$ ipython --no-banner

In [1]: import numpy as np

In [2]: np.set_printoptions(precision=1, suppress=True, linewidth=100)

In [3]: arr = np.loadtxt("block17.csv", delimiter=",")

In [4]: arr
Out[4]: 
array([[3., 1., 0., 0., 0., 0., 0., 0., 0.],
       [3., 1., 0., 0., 0., 0., 0., 0., 0.],
       [0., 0., 2., 0., 1., 0., 3., 0., 2.],
       [0., 0., 0., 1., 0., 1., 0., 0., 0.],
       [0., 0., 0., 0., 2., 0., 2., 0., 1.],
       [0., 0., 0., 0., 0., 0., 0., 3., 0.],
       [0., 0., 2., 0., 3., 0., 3., 0., 3.],
       [0., 0., 0., 3., 0., 3., 0., 3., 0.],
       [0., 0., 0., 0., 2., 0., 2., 0., 1.]])

In [5]: round(np.linalg.det(arr), 1)
Out[5]: np.float64(0.0)

In [6]: round(np.abs(np.linalg.eigvals(arr)).max(), 1)
Out[6]: np.float64(7.4)

In [7]: np.allclose(arr @ arr.T, arr.T @ arr)
Out[7]: False

In [8]: np.allclose(arr, arr.T)
Out[8]: False

In [9]: np.trace(arr)
Out[9]: np.float64(16.0)

In [10]: (arr - arr.T) / 2
Out[10]: 
array([[ 0. , -1. ,  0. ,  0. ,  0. ,  0. ,  0. ,  0. ,  0. ],
       [ 1. ,  0. ,  0. ,  0. ,  0. ,  0. ,  0. ,  0. ,  0. ],
       [ 0. ,  0. ,  0. ,  0. ,  0.5,  0. ,  0.5,  0. ,  1. ],
       [ 0. ,  0. ,  0. ,  0. ,  0. ,  0.5,  0. , -1.5,  0. ],
       [ 0. ,  0. , -0.5,  0. ,  0. ,  0. , -0.5,  0. , -0.5],
       [ 0. ,  0. ,  0. , -0.5,  0. ,  0. ,  0. ,  0. ,  0. ],
       [ 0. ,  0. , -0.5,  0. ,  0.5,  0. ,  0. ,  0. ,  0.5],
       [ 0. ,  0. ,  0. ,  1.5,  0. ,  0. ,  0. ,  0. ,  0. ],
       [ 0. ,  0. , -1. ,  0. ,  0.5,  0. , -0.5,  0. ,  0. ]])

In [11]: rk = np.linalg.matrix_rank(arr)

In [12]: rk
Out[12]: np.int64(6)

In [13]: N = np.linalg.svd(arr)[2][rk:].T

In [14]: [int(np.linalg.matrix_rank(np.delete(arr, i, axis=0))) for i in range(9)]
Out[14]: [6, 6, 5, 6, 6, 6, 5, 6, 6]

In [15]: np.allclose(arr @ N, 0)
Out[15]: True

In [16]: rng = np.random.default_rng(474048)

In [17]: lab = rng.permutation(9)

In [18]: lab
Out[18]: array([0, 2, 4, 6, 3, 5, 8, 7, 1])

In [19]: Y = arr[lab][:, lab]

In [20]: Y
Out[20]: 
array([[3., 0., 0., 0., 0., 0., 0., 0., 1.],
       [0., 2., 1., 3., 0., 0., 2., 0., 0.],
       [0., 0., 2., 2., 0., 0., 1., 0., 0.],
       [0., 2., 3., 3., 0., 0., 3., 0., 0.],
       [0., 0., 0., 0., 1., 1., 0., 0., 0.],
       [0., 0., 0., 0., 0., 0., 0., 3., 0.],
       [0., 0., 2., 2., 0., 0., 1., 0., 0.],
       [0., 0., 0., 0., 3., 3., 0., 3., 0.],
       [3., 0., 0., 0., 0., 0., 0., 0., 1.]])

In [21]: np.round(np.sort(np.abs(np.linalg.eigvals(Y))), 1) + 0
Out[21]: array([0. , 0. , 0. , 1. , 1.2, 1.6, 4. , 5.2, 7.4])

In [22]: np.allclose(Y, arr)
Out[22]: False

In [23]: np.unique(arr.round(6), axis=0).shape
Out[23]: (7, 9)

In [24]: np.round(arr @ np.linalg.pinv(arr) @ arr, 1) + 0
Out[24]: 
array([[3., 1., 0., 0., 0., 0., 0., 0., 0.],
       [3., 1., 0., 0., 0., 0., 0., 0., 0.],
       [0., 0., 2., 0., 1., 0., 3., 0., 2.],
       [0., 0., 0., 1., 0., 1., 0., 0., 0.],
       [0., 0., 0., 0., 2., 0., 2., 0., 1.],
       [0., 0., 0., 0., 0., 0., 0., 3., 0.],
       [0., 0., 2., 0., 3., 0., 3., 0., 3.],
       [0., 0., 0., 3., 0., 3., 0., 3., 0.],
       [0., 0., 0., 0., 2., 0., 2., 0., 1.]])

In [25]: np.allclose(arr[:-1].T @ np.linalg.lstsq(arr[:-1].T, arr[-1])[0], arr[-1])
Out[25]: True
